% python3 -q
>>> import numpy as np
>>> np.set_printoptions(precision=2, suppress=True, linewidth=200, legacy="1.25")
>>> rnd = lambda a: np.round(a, 2) + 0
>>> X = np.load("m.npy")
>>> X
array([[ 4,  5, -2, -3],
       [-2, -3,  0,  5],
       [ 2, -2, -1, -1],
       [ 5, -2, -2,  4],
       [ 4,  5, -4, -2],
       [-2,  2,  0,  0],
       [ 3, -3, -3, -1],
       [ 0, -1, -2,  7]])
>>> C2 = X.T @ X
>>> np.allclose(C2, C2.T)
True
>>> C2
array([[ 78,  19, -45, -15],
       [ 19,  81, -13, -50],
       [-45, -13,  38,  -4],
       [-15, -50,  -4, 105]])
>>> np.linalg.matrix_rank(C2)
4
>>> x = np.array([-2, 1, 1, -4])
>>> a = np.maximum(X @ x, 0)
>>> np.maximum(X @ (3 * x), 0)
array([21,  0,  0,  0,  3, 18,  0,  0])
>>> rnd(np.tanh(X @ x))
array([ 1.  , -1.  , -1.  , -1.  ,  0.76,  1.  , -1.  , -1.  ])
>>> X * (a > 1e-9)[:, None]
array([[ 4,  5, -2, -3],
       [ 0,  0,  0,  0],
       [ 0,  0,  0,  0],
       [ 0,  0,  0,  0],
       [ 4,  5, -4, -2],
       [-2,  2,  0,  0],
       [ 0,  0,  0,  0],
       [ 0,  0,  0,  0]])
>>> other = X / np.linalg.norm(X, axis=1, keepdims=True)
>>> C2 = other @ other.T
>>> rnd(np.degrees(np.arccos(np.clip(C2[5, 1], -1, 1))))
96.59
>>> (C2 - 2 * np.eye(8)).round(6).argmax(axis=1)
array([4, 7, 6, 7, 0, 0, 2, 1])
>>> rnd(C2[5])
array([ 0.1 , -0.11, -0.89, -0.71,  0.09,  1.  , -0.8 , -0.1 ])
>>> rnd(np.linalg.norm(other, axis=1))
array([1., 1., 1., 1., 1., 1., 1., 1.])
>>> P = X @ np.linalg.solve(X.T @ X, X.T)
>>> np.allclose(P @ P, P)
True
>>> rnd(P @ X[:, 0])
array([ 4., -2.,  2.,  5.,  4., -2.,  3.,  0.])
>>> np.trace(P)
4.0
>>> np.linalg.matrix_rank(np.eye(8) - P)
4
>>> x = np.array([3, 2, 1, 2])
>>> rhs = X @ x
>>> c, lr = np.zeros(4), 1 / np.linalg.norm(X, 2) ** 2
>>> for i in range(200):
...     c -= lr * X.T @ (X @ c - rhs)
...     if i % 50 == 0: print(i, round(np.linalg.norm(X @ c - rhs), 2))
... 
0 13.88
50 0.86
100 0.1
150 0.01
>>> rnd(np.linalg.cond(X))
4.87
